>>> import numpy as np
>>> from numpy import linalg as LA
>>> np.set_printoptions(suppress=True, linewidth=120)
>>> def rnd(a):
...     return np.round(a, 3) + 0
... 
>>> feats = np.loadtxt("layer4.csv", delimiter=",")
>>> feats
array([[ 0., -1.,  2.,  7.,  0.],
       [ 1.,  0., -3., -3.,  0.],
       [-2.,  3.,  0., -4., -3.],
       [-7.,  3.,  4.,  0.,  1.],
       [ 0.,  0.,  3., -1.,  0.]])
>>> vec = np.array([5, -3, -4, -2, -2])
>>> vec @ feats @ vec
np.float64(0.0)
>>> Q = LA.solve(np.eye(5) - feats, np.eye(5) + feats)
>>> rnd(LA.det(Q))
np.float64(1.0)
>>> rng = np.random.default_rng(203650)
>>> idx = rng.permutation(5)
>>> idx
array([2, 4, 0, 1, 3])
>>> out = feats[idx][:, idx]
>>> np.allclose(out, feats)
False
>>> np.trace(out)
np.float64(0.0)
>>> rnd(LA.det(out)), rnd(LA.det(feats[idx]))
(np.float64(0.0), np.float64(0.0))
>>> np.diag(out)
array([0., 0., 0., 0., 0.])
>>> left, sigma, Vh = LA.svd(feats)
>>> vecs = Vh[:(sigma > 1e-8).sum()]
>>> vec = feats[3] + 5 * feats[0] + rng.integers(2) * np.eye(5)[4]
>>> vec
array([-7., -2., 14., 35.,  1.])
>>> LA.matrix_rank(np.vstack([feats, vec]))
np.int64(4)
>>> A = np.loadtxt("dump.csv", delimiter=",")
>>> A
array([[-2.2  ,  0.6  , -0.7  ,  0.   ,  0.7  ,  1.   ,  1.1  , -0.5  ,  0.7  , -0.6  ],
       [ 0.871,  0.11 ,  0.846,  0.153,  1.076,  2.069,  0.762,  0.15 , -1.184, -1.502],
       [ 0.9  ,  0.2  ,  0.8  ,  0.2  ,  1.2  ,  2.   ,  0.8  ,  0.   , -1.2  , -1.5  ],
       [-0.6  ,  0.3  ,  0.   , -0.1  ,  0.   ,  1.2  ,  0.2  ,  0.8  , -2.5  ,  0.1  ]])
>>> left, sigma, Vh = LA.svd(A)
>>> rnd(sigma)
array([5.07 , 3.042, 2.419, 0.159])
>>> out = left[:, :3] @ np.diag(sigma[:3]) @ Vh[:3]
>>> rnd(LA.norm(A - out) / LA.norm(A))
np.float64(0.025)
>>> rnd(np.abs(A - out).max())
np.float64(0.062)
>>> LA.matrix_rank(out)
np.int64(3)
>>> rnd(LA.norm(A - out, 2)), rnd(sigma[3])
(np.float64(0.159), np.float64(0.159))
>>> rnd(LA.norm(A, 2) / LA.norm(A))
np.float64(0.793)
>>> LA.matrix_rank(A, rtol=0.1)
np.int64(3)
>>> LA.cond(A) > 100
np.False_
>>> vec = np.array([5, 5, 4, 0, 0, 2, 3, 0, 1, 0])
>>> a = np.maximum(A @ vec, 0)
>>> rnd(a)
array([ 0.   , 13.529, 13.9  ,  0.   ])
>>> A * (a > 1e-9)[:, None]
array([[-0.   ,  0.   , -0.   ,  0.   ,  0.   ,  0.   ,  0.   , -0.   ,  0.   , -0.   ],
       [ 0.871,  0.11 ,  0.846,  0.153,  1.076,  2.069,  0.762,  0.15 , -1.184, -1.502],
       [ 0.9  ,  0.2  ,  0.8  ,  0.2  ,  1.2  ,  2.   ,  0.8  ,  0.   , -1.2  , -1.5  ],
       [-0.   ,  0.   ,  0.   , -0.   ,  0.   ,  0.   ,  0.   ,  0.   , -0.   ,  0.   ]])
>>> np.flatnonzero(a > 1e-9)
array([1, 2])
>>> rnd(A.T @ a)
array([ 24.294,   4.268,  22.566,   4.85 ,  31.237,  55.792,  21.429,   2.029, -32.698, -41.171])
>>> u = np.array([4, -7])
>>> rnd(np.convolve(A[2], u))
array([  3.6,  -5.5,   1.8,  -4.8,   3.4,  -0.4, -10.8,  -5.6,  -4.8,   2.4,  10.5])
>>> np.polyval(u, A[2])
array([ -3.4,  -6.2,  -3.8,  -6.2,  -2.2,   1. ,  -3.8,  -7. , -11.8, -13. ])
>>> A.ravel(order="F")
array([-2.2  ,  0.871,  0.9  , -0.6  ,  0.6  ,  0.11 ,  0.2  ,  0.3  , -0.7  ,  0.846,  0.8  ,  0.   ,  0.   ,  0.153,
        0.2  , -0.1  ,  0.7  ,  1.076,  1.2  ,  0.   ,  1.   ,  2.069,  2.   ,  1.2  ,  1.1  ,  0.762,  0.8  ,  0.2  ,
       -0.5  ,  0.15 ,  0.   ,  0.8  ,  0.7  , -1.184, -1.2  , -2.5  , -0.6  , -1.502, -1.5  ,  0.1  ])
>>> A.reshape(-1, 2)
array([[-2.2  ,  0.6  ],
       [-0.7  ,  0.   ],
       [ 0.7  ,  1.   ],
       [ 1.1  , -0.5  ],
       [ 0.7  , -0.6  ],
       [ 0.871,  0.11 ],
       [ 0.846,  0.153],
       [ 1.076,  2.069],
       [ 0.762,  0.15 ],
       [-1.184, -1.502],
       [ 0.9  ,  0.2  ],
       [ 0.8  ,  0.2  ],
       [ 1.2  ,  2.   ],
       [ 0.8  ,  0.   ],
       [-1.2  , -1.5  ],
       [-0.6  ,  0.3  ],
       [ 0.   , -0.1  ],
       [ 0.   ,  1.2  ],
       [ 0.2  ,  0.8  ],
       [-2.5  ,  0.1  ]])
>>> t3 = A.reshape(4, 2, -1)
>>> np.einsum("ihd,jhd->hij", t3, t3).shape
(2, 4, 4)
>>> np.swapaxes(t3, 1, 2)[2]
array([[ 0.9,  2. ],
       [ 0.2,  0.8],
       [ 0.8,  0. ],
       [ 0.2, -1.2],
       [ 1.2, -1.5]])
>>> out = np.array([[-2, 2, 0, -1, 0, -1],
...     [1, 1, 2, -2, 2, 2],
...     [2, 1, 1, -1, -1, 1],
...     [2, 0, 0, 1, -1, 2],
...     [2, 2, -2, 1, -1, 2],
...     [-2, 2, 0, -1, 2, 2]])
>>> m1 = out + out.T
>>> m1
array([[-4,  3,  2,  1,  2, -3],
       [ 3,  2,  3, -2,  4,  4],
       [ 2,  3,  2, -1, -3,  1],
       [ 1, -2, -1,  2,  0,  1],
       [ 2,  4, -3,  0, -2,  4],
       [-3,  4,  1,  1,  4,  4]])
>>> np.allclose(m1, m1.T)
True
>>> np.trace(m1)
np.int64(4)
>>> LA.matrix_power(m1, 3)
array([[-318,  148,  148,   57,  205, -151],
       [ 148,  322,  183, -110,  286,  438],
       [ 148,  183,   28,  -72,  -90,  160],
       [  57, -110,  -72,   18,  -47,    7],
       [ 205,  286,  -90,  -47,  -82,  383],
       [-151,  438,  160,    7,  383,  348]])
>>> out = m1[0, 0] * m1[1:] - np.outer(m1[1:, 0], m1[0])
>>> out
array([[  0, -17, -18,   5, -22,  -7],
       [  0, -18, -12,   2,   8,   2],
       [  0,   5,   2,  -9,  -2,  -1],
       [  0, -22,   8,  -2,   4, -10],
       [  0,  -7,   2,  -1, -10, -25]])
>>> np.flatnonzero(~out.round(6).any(axis=1))
array([], dtype=int64)
>>> ev, vecs = LA.eigh(m1)
>>> rnd(ev.sum()), np.trace(m1)
(np.float64(4.0), np.int64(4))
>>> rnd(vecs.T @ m1 @ vecs)
array([[-8.684,  0.   ,  0.   ,  0.   ,  0.   ,  0.   ],
       [ 0.   , -6.051,  0.   ,  0.   ,  0.   ,  0.   ],
       [ 0.   ,  0.   ,  1.349,  0.   ,  0.   ,  0.   ],
       [ 0.   ,  0.   ,  0.   ,  1.995,  0.   ,  0.   ],
       [ 0.   ,  0.   ,  0.   ,  0.   ,  5.275,  0.   ],
       [ 0.   ,  0.   ,  0.   ,  0.   ,  0.   , 10.117]])
>>> np.unique(ev.round(6) + 0, return_counts=True)[1]
array([1, 1, 1, 1, 1, 1])
>>> mat = np.array([[1, 1, 1, 1, 1, 1, 1, 1],
...     [1, -1, -1, 1, 1, -1, -1, 1],
...     [1, 1, -1, -1, 1, 1, -1, -1],
...     [1, 1, -1, -1, -1, -1, 1, 1],
...     [1, 1, 1, 1, -1, -1, -1, -1]])
>>> vec = np.array([3, 3, 2, 2, 0, 2, 0, 0])
>>> a = np.maximum(mat @ vec, 0)
>>> a
array([12,  0,  4,  0,  8])
>>> mat.T @ a
array([24, 24, 16, 16,  8,  8,  0,  0])
>>> np.maximum(mat @ (3 * vec), 0)
array([36,  0, 12,  0, 24])
>>> mat * (a > 1e-9)[:, None]
array([[ 1,  1,  1,  1,  1,  1,  1,  1],
       [ 0,  0,  0,  0,  0,  0,  0,  0],
       [ 1,  1, -1, -1,  1,  1, -1, -1],
       [ 0,  0,  0,  0,  0,  0,  0,  0],
       [ 1,  1,  1,  1, -1, -1, -1, -1]])
>>> J = np.loadtxt("m.csv", delimiter=",")
>>> J
array([[-0.955,  0.54 , -0.421, -0.617,  1.584, -0.414, -1.106,  1.826],
       [-2.338, -0.068,  1.278,  0.923,  0.676,  0.614,  0.377, -0.259],
       [ 0.23 , -0.247,  0.436, -0.418,  0.456, -2.239, -1.754,  0.475],
       [ 1.024, -0.65 , -0.751,  0.105, -1.776, -0.872, -1.741, -0.084],
       [ 1.03 , -0.799,  1.236, -0.267, -1.052,  0.029, -2.072,  0.55 ],
       [-0.459,  1.036,  0.897, -1.111, -1.399,  0.872,  1.713,  0.165],
       [-0.603, -1.216, -0.841,  0.113,  1.483,  1.372, -1.405, -0.619],
       [ 0.158,  0.518, -0.569,  0.059,  0.139,  1.6  , -2.406,  0.107],
       [ 0.5  , -0.949, -0.84 , -0.791,  2.138, -0.827, -1.082, -0.309],
       [ 0.689, -0.379,  0.388,  0.42 ,  0.635, -0.212, -2.504,  1.155],
       [-1.199, -0.631, -1.29 , -1.315, -0.873, -0.113, -0.482,  1.662],
       [-2.099,  0.053, -0.444,  1.366, -0.116, -1.352, -0.712, -0.424],
       [-0.185,  0.714, -0.264, -0.221, -1.936,  0.321, -0.713, -1.994],
       [ 1.255,  0.087,  0.496, -0.286,  0.061,  2.445, -0.955, -0.441],
       [ 0.583, -0.055, -2.404,  1.448, -0.364, -0.069, -0.765, -0.246],
       [ 0.271,  0.203, -1.777,  0.971, -0.289, -1.556,  1.056, -1.079],
       [-0.562, -1.455,  1.741, -0.663,  1.295, -0.76 ,  0.908,  0.136],
       [ 1.169,  0.413, -0.056, -0.817, -1.329, -2.156, -0.461, -0.403],
       [ 1.125,  1.537,  0.119, -1.001,  1.155, -1.5  ,  0.852, -0.215],
       [ 0.499,  0.664,  1.085, -0.628,  1.109, -0.585,  0.935, -2.072],
       [-0.552, -0.23 , -0.676, -0.886, -0.111,  1.541, -1.197, -1.892],
       [-0.512,  0.723, -1.427, -1.364, -1.733, -0.439, -0.183,  1.043],
       [-0.843,  0.678, -0.447,  0.32 , -0.568,  0.484, -2.639,  0.073],
       [ 0.709,  0.034, -0.464,  0.683,  1.717, -1.041,  1.134,  1.581],
       [ 1.096, -0.662,  0.218, -1.479,  0.315, -1.499,  1.431, -0.855],
       [ 0.884, -0.514,  1.691,  1.166,  1.71 ,  0.295,  0.382,  0.76 ],
       [ 0.402, -1.057, -1.917,  1.31 ,  0.682, -1.179, -0.489, -0.486],
       [ 0.611, -1.315, -0.227, -0.089, -0.299, -0.892,  1.066, -2.195],
       [-0.546,  0.851,  1.836, -1.969,  0.137, -0.669,  0.377,  0.35 ],
       [-0.01 ,  1.108, -0.55 ,  2.373, -0.232,  0.435,  0.499, -1.16 ],
       [-0.887, -0.462,  0.635,  2.498, -0.195, -0.654, -0.941, -0.063],
       [ 1.49 ,  0.73 , -1.19 ,  1.24 ,  0.232, -0.735, -1.639,  0.118],
       [ 0.982, -1.393,  1.789,  0.804,  1.311, -0.506, -0.098,  0.515],
       [-0.969,  0.734, -0.405, -0.808, -0.252,  1.617,  1.169, -1.631],
       [-0.715,  1.069,  1.554,  1.568, -0.937, -0.557, -1.052,  0.419],
       [-0.758, -1.026, -0.482, -1.217, -1.709, -0.217, -0.903, -1.37 ]])
>>> out = np.c_[J[:, :4] @ np.array([[3, 3, 3, 2], [1, 5, -5, -3], [-4, 5, 5, 1], [5, -5, -5, 4]]), np.array([1, 4, 0, 2, 3, 4, 2, 3, 5, 5, 3, 2, 1, 3, 4, 2, 4, 1, 1, 4, 3, 0, 3, 2, 1, 3, 3, 4, 2, 0, 0, 1, 4, 0, 3, 4])]
>>> rnd(out)
array([[ -3.726,   0.815,  -4.585,  -6.419,   1.   ],
       [ -7.579,  -5.579,  -4.899,   0.498,   4.   ],
       [ -3.391,   3.725,   6.195,  -0.035,   0.   ],
       [  5.951,  -4.458,   2.042,   3.667,   2.   ],
       [ -3.988,   6.61 ,  14.6  ,   4.625,   3.   ],
       [ -9.484,  13.843,   3.483,  -7.573,   4.   ],
       [  0.904, -12.659,  -0.499,   2.053,   2.   ],
       [  3.563,  -0.076,  -5.256,  -1.571,   3.   ],
       [ -0.044,  -3.49 ,   6.   ,  -0.157,   5.   ],
       [  2.236,   0.012,   3.802,   4.583,   5.   ],
       [ -5.643,  -6.627,  -0.317,  -7.055,   3.   ],
       [  2.362, -15.082, -15.612,   0.663,   2.   ],
       [  0.11 ,   2.8  ,  -4.34 ,  -3.66 ,   1.   ],
       [  0.438,   8.11 ,   7.24 ,   1.601,   3.   ],
       [ 18.55 , -17.786, -17.236,   4.719,   4.   ],
       [ 12.979, -11.912, -13.942,   2.04 ,   2.   ],
       [-13.42 ,   3.059,  17.609,   2.33 ,   4.   ],
       [  0.059,   9.377,   5.247,  -2.225,   1.   ],
       [ -0.569,  16.66 ,   1.29 ,  -6.246,   1.   ],
       [ -5.319,  13.382,   6.742,  -2.421,   4.   ],
       [ -3.612,  -1.756,   0.544,  -4.634,   3.   ],
       [ -1.925,   1.764,  -5.466, -10.076,   0.   ],
       [  1.537,  -2.974,  -9.754,  -2.887,   3.   ],
       [  7.432,  -3.438,  -3.778,   3.584,   2.   ],
       [ -5.641,   8.463,  15.083,  -1.52 ,   1.   ],
       [  1.204,   2.707,   7.847,   9.665,   3.   ],
       [ 14.367, -20.214,  -9.644,   7.298,   3.   ],
       [  0.981,  -5.432,   7.718,   4.584,   4.   ],
       [-17.976,  21.642,  13.132,  -9.685,   2.   ],
       [ 15.143,  -9.105, -20.185,   5.598,   0.   ],
       [  6.827, -14.286,  -9.666,  10.239,   0.   ],
       [ 16.16 ,  -4.03 , -11.33 ,   4.56 ,   1.   ],
       [ -1.583,   0.906,  14.836,  11.148,   4.   ],
       [ -4.593,   2.778,  -4.562,  -7.777,   0.   ],
       [  0.548,   3.13 ,  -7.56 ,   3.189,   3.   ],
       [ -7.457,  -3.729,   6.531,  -3.788,   4.   ]])
>>> rnd(LA.lstsq(J, out[:, 0])[0])
array([ 3.,  1., -4.,  5.,  0.,  0.,  0.,  0.])
>>> rnd(LA.norm(out - J @ LA.lstsq(J, out)[0], axis=0))
array([ 0.   ,  0.   ,  0.   ,  0.   , 14.375])
>>> LA.matrix_rank(out)
np.int64(5)
